% ipython --no-banner

In [1]: import numpy as np

In [2]: from numpy import linalg as LA

In [3]: np.set_printoptions(precision=2, suppress=True, linewidth=160)

In [4]: def rd(a):
   ...:     return np.round(a, 2) + 0
   ...: 

In [5]: M = np.load("case19.npy")

In [6]: print(M)
[[-2.2  -1.16 -1.67 -0.06  1.13]
 [-2.24 -0.54 -0.53  0.58  0.01]
 [ 2.42  1.19  1.68 -0.02 -1.09]]

In [7]: Uu, sig = LA.svd(M)
---------------------------------------------------------------------------
ValueError                                Traceback (most recent call last)
Cell In[7], line 1
----> 1 Uu, sig = LA.svd(M)

ValueError: too many values to unpack (expected 2)

In [8]: Uu, sig, VT = LA.svd(M, full_matrices=False)

In [9]: print(rd(sig / sig[0]))
[1.   0.24 0.  ]

In [10]: print(rd(Uu.T @ M @ VT.T))
[[5.1  0.   0.  ]
 [0.   1.21 0.  ]
 [0.   0.   0.  ]]

In [11]: print(np.allclose(Uu * sig @ VT, M))
True

In [12]: print(np.abs(Uu[:, 0]).round(6).argmax())
2

In [13]: print(rd(sig))
[5.1  1.21 0.  ]

In [14]: print(rd(np.cumsum(sig ** 2) / np.sum(sig ** 2)))
[0.95 1.   1.  ]

In [15]: print(rd(Uu.T @ Uu))
[[1. 0. 0.]
 [0. 1. 0.]
 [0. 0. 1.]]

In [16]: print((sig > 1e-8).sum())
2

In [17]: print(rd(np.sqrt((sig ** 2).sum())), rd(LA.norm(M)))
5.24 5.24

In [18]: Uu, sig, VT = LA.svd(M)

In [19]: vecs = VT[:(sig > 1e-8).sum()]

In [20]: rng = np.random.default_rng(62957)

In [21]: x0 = M[1] + 4 * M[0] + rng.integers(2) * np.eye(5)[2]

In [22]: print(rd(x0))
[-11.04  -5.18  -6.21   0.34   4.53]

In [23]: print(np.allclose(vecs.T @ vecs @ x0, x0))
False

In [24]: print(LA.matrix_rank(np.vstack([M, x0])))
3

In [25]: print(rd(vecs.T @ vecs))
[[ 0.86  0.16  0.13 -0.27  0.07]
 [ 0.16  0.15  0.24  0.07 -0.2 ]
 [ 0.13  0.24  0.41  0.18 -0.37]
 [-0.27  0.07  0.18  0.2  -0.23]
 [ 0.07 -0.2  -0.37 -0.23  0.38]]

In [26]: print(rd(LA.norm(x0 - vecs.T @ vecs @ x0)))
0.77

In [27]: Uu, sig, VT = LA.svd(M)

In [28]: print(rd(sig))
[5.1  1.21 0.  ]

In [29]: A2 = Uu[:, :2] @ np.diag(sig[:2]) @ VT[:2]

In [30]: print(rd(LA.norm(M - A2, 2)), rd(sig[2]))
0.0 0.0

In [31]: print(rd(LA.norm(M - A2) / LA.norm(M)))
0.0

In [32]: print(rd(A2))
[[-2.2  -1.16 -1.67 -0.06  1.13]
 [-2.24 -0.54 -0.53  0.58  0.01]
 [ 2.42  1.19  1.68 -0.02 -1.09]]

In [33]: print(LA.matrix_rank(A2))
2

In [34]: A2 = np.array([[2, 3], [2, 3]])

In [35]: cent = np.kron(A2, M)

In [36]: print(LA.matrix_rank(cent))
2

In [37]: print(rd(M @ LA.pinv(M) @ M))
[[-2.2  -1.16 -1.67 -0.06  1.13]
 [-2.24 -0.54 -0.53  0.58  0.01]
 [ 2.42  1.19  1.68 -0.02 -1.09]]

In [38]: print(np.abs(np.diag(LA.qr(M)[1])) > 1e-9)
[ True  True False]

In [39]: try:
    ...:     LA.inv(M)
    ...: except LA.LinAlgError as e:
    ...:     print("failed:", e)
    ...: 
failed: Last 2 dimensions of the array must be square

In [40]: print(np.allclose(M[:-1].T @ LA.lstsq(M[:-1].T, M[-1])[0], M[-1]))
True

In [41]: print(np.unique(M.round(6), axis=0).shape)
(3, 5)

In [42]: print(rd(np.trace(LA.pinv(M) @ M)))
2.0
